$ python3 -q
>>> import numpy as np
>>> from numpy import linalg as LA
>>> np.set_printoptions(suppress=True, linewidth=200)
>>> K = np.load("arr.npy")
>>> K
array([[ 4,  3,  3,  0],
       [ 2,  5,  0,  3],
       [ 2,  0,  0,  3],
       [ 4,  3,  1,  0],
       [ 0, -7,  3, -6]])
>>> Y = np.c_[K[:, :3] @ np.array([[-1, 1, 3], [-2, 0, -3], [-1, -2, 3]]), np.array([1, 0, 3, 2, 2])]
>>> Y
array([[-13,  -2,  12,   1],
       [-12,   2,  -9,   0],
       [ -2,   2,   6,   3],
       [-11,   2,   6,   2],
       [ 11,  -6,  30,   2]])
>>> np.round(LA.norm(Y - K @ LA.lstsq(K, Y)[0], axis=0), 3) + 0
array([0.   , 0.   , 0.   , 0.408])
>>> np.round(LA.norm(LA.qr(K)[0].T @ Y, axis=0) ** 2 / ((Y ** 2).sum(axis=0) + 1e-12), 3)
array([1.   , 1.   , 1.   , 0.991])
>>> round(float(LA.norm(Y[2], 1)), 3), np.round(LA.norm(Y[2], np.inf), 3)
(13.0, np.float64(6.0))
>>> round(LA.norm(Y) ** 2 / LA.norm(Y, 2) ** 2, 3)
np.float64(1.404)
>>> np.round(LA.norm(Y, axis=1), 3)
array([17.833, 15.133,  7.28 , 12.845, 32.573])
>>> round(LA.norm(Y[2] - Y[3]), 3)
np.float64(9.055)
>>> LA.norm(Y, axis=1).argmax()
np.int64(4)
>>> np.round(LA.norm(Y, axis=0), 3)
array([23.643,  7.211, 34.598,  4.243])
>>> np.round(LA.norm(Y, 2), 3)
np.float64(36.063)
>>> P = K @ LA.solve(K.T @ K, K.T)
>>> np.round((np.eye(5) - P) @ K, 3) + 0
array([[0., 0., 0., 0.],
       [0., 0., 0., 0.],
       [0., 0., 0., 0.],
       [0., 0., 0., 0.],
       [0., 0., 0., 0.]])
>>> np.round(LA.eigvalsh(P), 3) + 0
array([0., 1., 1., 1., 1.])
>>> P.round(3) + 0
array([[ 0.833,  0.333,  0.   ,  0.   ,  0.167],
       [ 0.333,  0.333,  0.   ,  0.   , -0.333],
       [ 0.   ,  0.   ,  1.   ,  0.   ,  0.   ],
       [ 0.   ,  0.   ,  0.   ,  1.   ,  0.   ],
       [ 0.167, -0.333,  0.   ,  0.   ,  0.833]])
>>> LA.matrix_rank(np.eye(5) - P)
np.int64(1)
>>> A = np.load("a.npy")
>>> A
array([[ 2,  2,  2,  0,  0,  2,  0],
       [ 0,  3,  1,  1,  2,  2,  3],
       [ 1,  2,  1,  1,  0,  0,  1],
       [ 2, 11,  5,  3,  6,  8,  9]])
>>> # null space of dimension 4
>>> Y = np.array([[2, 2], [0, 2], [0, 1], [0, 2], [1, 1], [0, 0], [0, 1]])
>>> LA.matrix_rank(A @ Y)
np.int64(2)
>>> print(np.einsum("ik,kj->ij", A, Y))
[[ 4 10]
 [ 2 14]
 [ 2 10]
 [10 52]]
>>> np.einsum("ik,kj->ji", A, Y)
array([[ 4,  2,  2, 10],
       [10, 14, 10, 52]])
>>> print(np.einsum("ij->j", A))
[ 5 18  9  5  8 12 13]
>>> print(np.einsum("ij,ij->i", A, A))
[ 16  28   8 340]
>>> LA.matrix_rank(np.vstack([A, Y.T]))
np.int64(5)
>>> U, s, Vh = LA.svd(A)
>>> evecs = Vh[:(s > 1e-8).sum()]
>>> rng = np.random.default_rng(4)
>>> x = A[0] + -2 * A[1] + rng.integers(2) * np.eye(7)[1]
>>> x
array([ 2., -3.,  0., -2., -4., -2., -6.])
>>> round(float(LA.norm(x - evecs.T @ evecs @ x)), 3)
0.704
>>> print(np.round(np.diag(evecs.T @ evecs), 3))
[0.426 0.505 0.27  0.255 0.314 0.74  0.49 ]
>>> U, s, Vh = LA.svd(A)
>>> np.argmax(s[:-1] / (s[1:] + 1e-6)) + 1
np.int64(3)
>>> s.round(3) + 0
array([19.496,  3.065,  1.585,  0.   ])
>>> Y = U[:, :3] @ np.diag(s[:3]) @ Vh[:3]
>>> print(np.round(np.abs(A - Y).max(), 3))
0.0
>>> Y.round(3) + 0
array([[ 2.,  2.,  2.,  0.,  0.,  2.,  0.],
       [ 0.,  3.,  1.,  1.,  2.,  2.,  3.],
       [ 1.,  2.,  1.,  1.,  0.,  0.,  1.],
       [ 2., 11.,  5.,  3.,  6.,  8.,  9.]])
>>> LA.matrix_rank(Y)
np.int64(3)
>>> round(LA.norm(A - Y, 2), 3), np.round(s[3], 3)
(np.float64(0.0), np.float64(0.0))
>>> T = np.stack([A, -2 * A, A[::-1]])
>>> np.round(LA.norm(T, axis=(1, 2)), 3)
array([19.799, 39.598, 19.799])
>>> np.einsum("bij,cij->bc", T, T)
array([[ 392, -784,  126],
       [-784, 1568, -252],
       [ 126, -252,  392]])
>>> print((T @ A.T).shape)
(3, 4, 4)
>>> mat = rng.normal(size=(32, 3))
>>> mat = 10 * mat / LA.norm(mat, axis=1, keepdims=True)
>>> mat.round(3)
array([[-0.972,  9.253,  3.666],
       [-9.348, -0.03 , -3.551],
       [ 0.91 , -9.848,  1.481],
       [ 1.449,  9.7  ,  1.949],
       [ 1.856, -5.429,  8.19 ],
       [-8.573,  4.931, -1.476],
       [-6.84 , -5.097, -5.219],
       [ 2.478, -0.717,  9.662],
       [-8.989, -0.015, -4.383],
       [ 3.4  , -9.283, -1.506],
       [ 1.172, -8.274,  5.492],
       [ 1.275,  7.181,  6.841],
       [-7.656, -6.234, -1.589],
       [ 5.595,  6.365, -5.309],
       [-5.233, -6.875, -5.035],
       [-1.146, -0.635,  9.914],
       [-6.828, -3.893,  6.183],
       [-9.326, -3.607,  0.13 ],
       [ 3.772, -6.412,  6.682],
       [-3.778,  1.816,  9.079],
       [ 5.243,  8.404,  1.374],
       [-0.188,  3.029, -9.529],
       [ 6.343, -4.051, -6.584],
       [ 8.661, -0.575, -4.966],
       [ 8.573, -1.526,  4.916],
       [-4.371, -1.311, -8.898],
       [-8.897, -4.551, -0.364],
       [ 2.897,  8.808, -3.746],
       [ 8.508, -5.096, -1.286],
       [-6.633, -6.623, -3.486],
       [-8.617, -0.026, -5.074],
       [ 9.842,  1.204,  1.3  ]])
>>> U, s, Vh = LA.svd(K, full_matrices=False)
>>> (s > 1e-8).sum()
np.int64(4)
>>> print(np.round(Vh @ Vh.T, 3) + 0)
[[1. 0. 0. 0.]
 [0. 1. 0. 0.]
 [0. 0. 1. 0.]
 [0. 0. 0. 1.]]
>>> feats = np.vander(np.arange(4) - 1, 4, increasing=True)
>>> feats
array([[ 1, -1,  1, -1],
       [ 1,  0,  0,  0],
       [ 1,  1,  1,  1],
       [ 1,  2,  4,  8]])
>>> P = mat @ LA.solve(mat.T @ mat, mat.T)
>>> np.round(LA.eigvalsh(P), 3) + 0
array([0., 0., 0., 0., 0., 0., 0., 0., 0., 0., 0., 0., 0., 0., 0., 0., 0., 0., 0., 0., 0., 0., 0., 0., 0., 0., 0., 0., 0., 1., 1., 1.])
>>> np.allclose(P @ P, P)
True
>>> round(np.trace(P), 3)
np.float64(3.0)
>>> r0 = np.array([3, 3, 1, 0])
>>> Y = feats + np.outer(r0, np.eye(4)[1])
>>> print(LA.matrix_rank(LA.inv(Y) - LA.inv(feats), tol=1e-8))
1
>>> round(float(LA.det(Y) / LA.det(feats)), 3), round(float(1 + LA.solve(feats, r0)[1]), 3)
(-0.5, -0.5)
>>> E = np.array([[0, 0, 0, 0, 0],
...     [0, 0, 1, 0, 0],
...     [0, 1, 0, 0, 0],
...     [0, 0, 0, 0, 1],
...     [0, 0, 0, 1, 0]])
>>> round(float(np.trace(LA.pinv(E) @ E)), 3)
4.0
>>> np.round(E @ LA.pinv(E) @ E, 3)
array([[0., 0., 0., 0., 0.],
       [0., 0., 1., 0., 0.],
       [0., 1., 0., 0., 0.],
       [0., 0., 0., 0., 1.],
       [0., 0., 0., 1., 0.]])
>>> np.abs(np.diag(LA.qr(E)[1])) > 1e-9
array([False,  True,  True,  True,  True])
>>> w1 = np.array([[-1, 0, 0], [1, 3, 3], [-3, 2, 0], [1, 2, 3], [3, -2, 2]])
>>> b = np.array([0, 2, -1])
>>> H = np.maximum(E @ w1 + b, 0)
>>> print((H > 0).mean(axis=0))
[0.6 0.8 0.6]
>>> Z = np.array([[1, 1, 1], [3, 2, 3], [1, 5, 3]])
>>> print(H @ Z)
[[ 6  4  6]
 [12  8 12]
 [18 21 22]
 [ 4  8  6]
 [15 19 19]]
>>> np.argwhere(np.triu(E))
array([[1, 2],
       [3, 4]])
>>> np.trace(E @ E @ E) // 6
np.int64(0)
>>> E.sum(axis=0)
array([0, 1, 1, 1, 1])
>>> Lm = np.diag(E.sum(axis=1)) - E
>>> print(Lm)
[[ 0  0  0  0  0]
 [ 0  1 -1  0  0]
 [ 0 -1  1  0  0]
 [ 0  0  0  1 -1]
 [ 0  0  0 -1  1]]
>>> (LA.eigvalsh(Lm) < 1e-8).sum()
np.int64(3)
